$ ipython --no-banner

In [1]: import numpy as np

In [2]: np.set_printoptions(suppress=True, linewidth=140)

In [3]: E = np.load("layer9.npy")

In [4]: E
Out[4]: 
array([[-0.26, -0.27, -1.31, -0.21, -0.66, -2.58],
       [ 1.49,  0.08,  2.04,  0.39, -1.33,  0.83],
       [ 0.55,  0.75,  2.15, -0.92, -0.2 ,  1.62],
       [ 0.24,  0.89, -1.56, -1.38,  1.93,  0.31],
       [-1.94, -0.53,  1.81,  1.14, -0.17,  0.62],
       [-2.01, -1.44,  0.64, -0.14, -1.51,  0.43],
       [ 0.18, -0.01, -0.33, -2.48, -1.47, -0.74],
       [ 1.73, -1.96,  1.09, -0.55,  0.64, -0.52],
       [ 1.4 , -1.97, -0.29, -1.64, -0.59, -0.2 ],
       [ 0.29,  0.56, -1.67,  1.  , -2.19,  0.04],
       [-1.97,  1.55,  0.83,  1.1 ,  0.1 ,  0.91],
       [ 1.17,  0.21, -1.19, -1.9 ,  1.02, -1.23],
       [ 0.09, -2.56,  0.91, -0.3 ,  0.3 , -1.19],
       [ 0.14, -1.98,  0.54,  1.35,  1.42, -0.98],
       [ 1.76, -1.63, -1.73, -0.34, -0.26, -0.27],
       [-0.13,  0.67,  0.44, -0.61,  0.71, -2.73],
       [ 0.14,  0.02,  1.55,  0.3 , -1.92, -1.67],
       [ 1.83,  0.41,  1.07,  2.08, -0.09,  0.14],
       [ 0.12,  1.63,  0.93, -0.11, -1.61, -1.7 ],
       [-1.22, -0.3 ,  0.42, -1.85, -1.23, -1.52],
       [-0.67, -1.14,  0.32, -0.72,  1.66,  1.96],
       [-1.32, -2.09,  0.54, -0.52,  1.36, -0.69],
       [ 0.21, -0.36,  0.83, -1.35,  2.41, -0.72],
       [-1.62, -0.91,  0.97, -0.1 , -0.66, -2.04],
       [ 1.14, -0.91, -0.12,  1.93, -0.78, -1.58],
       [ 1.27, -0.61, -0.38, -0.51,  2.24,  1.26],
       [-1.1 , -2.03, -0.22, -1.35, -0.4 ,  1.29],
       [-1.43,  0.02,  0.32, -0.83, -2.02,  1.45],
       [ 0.55, -0.2 , -2.82,  0.26, -0.8 , -0.03],
       [-0.62, -0.91,  0.39, -0.65, -2.68,  0.21],
       [-0.56,  0.65,  1.7 , -1.28,  0.24,  1.92],
       [-0.15,  1.7 , -1.04, -1.07,  1.82, -0.77]])

In [5]: x = np.array([5, 4, 5, 0, -1, -4])

In [6]: h1 = np.maximum(E @ x, 0)

In [7]: np.round(np.tanh(E @ x), 2)
Out[7]: 
array([ 0.97,  1.  ,  1.  , -1.  , -1.  , -1.  ,  1.  ,  1.  , -0.74, -0.99, -1.  ,  1.  , -0.65, -0.97, -1.  ,  1.  ,  1.  ,  1.  ,  1.  ,
        0.97, -1.  , -1.  ,  1.  ,  0.96,  1.  , -1.  , -1.  , -1.  , -1.  , -0.99,  0.36,  0.97])

In [8]: np.flatnonzero(h1 > 1e-9)
Out[8]: array([ 0,  1,  2,  6,  7, 11, 15, 16, 17, 18, 19, 22, 23, 24, 30, 31])

In [9]: gram = np.cov(E, rowvar=False)

In [10]: np.round(np.linalg.eigvalsh(gram)[::-1], 2)
Out[10]: array([2.15, 1.91, 1.39, 1.3 , 1.23, 0.88])

In [11]: Xc = E - E.mean(axis=0)

In [12]: V = np.linalg.svd(Xc)[2][:5]

In [13]: B = Xc - Xc @ V.T @ V

In [14]: np.linalg.norm(B, axis=1).round(6).argmax()
Out[14]: np.int64(10)

In [15]: np.round(np.cov(Xc @ V.T, rowvar=False), 2) + 0
Out[15]: 
array([[2.15, 0.  , 0.  , 0.  , 0.  ],
       [0.  , 1.91, 0.  , 0.  , 0.  ],
       [0.  , 0.  , 1.39, 0.  , 0.  ],
       [0.  , 0.  , 0.  , 1.3 , 0.  ],
       [0.  , 0.  , 0.  , 0.  , 1.23]])

In [16]: d = np.linalg.norm(E[:, None] - E[None], axis=-1)

In [17]: d[:5, :5].round(2)
Out[17]: 
array([[0.  , 5.18, 5.66, 4.25, 4.99],
       [5.18, 0.  , 2.23, 5.4 , 3.76],
       [5.66, 2.23, 0.  , 4.51, 3.63],
       [4.25, 5.4 , 4.51, 0.  , 5.38],
       [4.99, 3.76, 3.63, 5.38, 0.  ]])
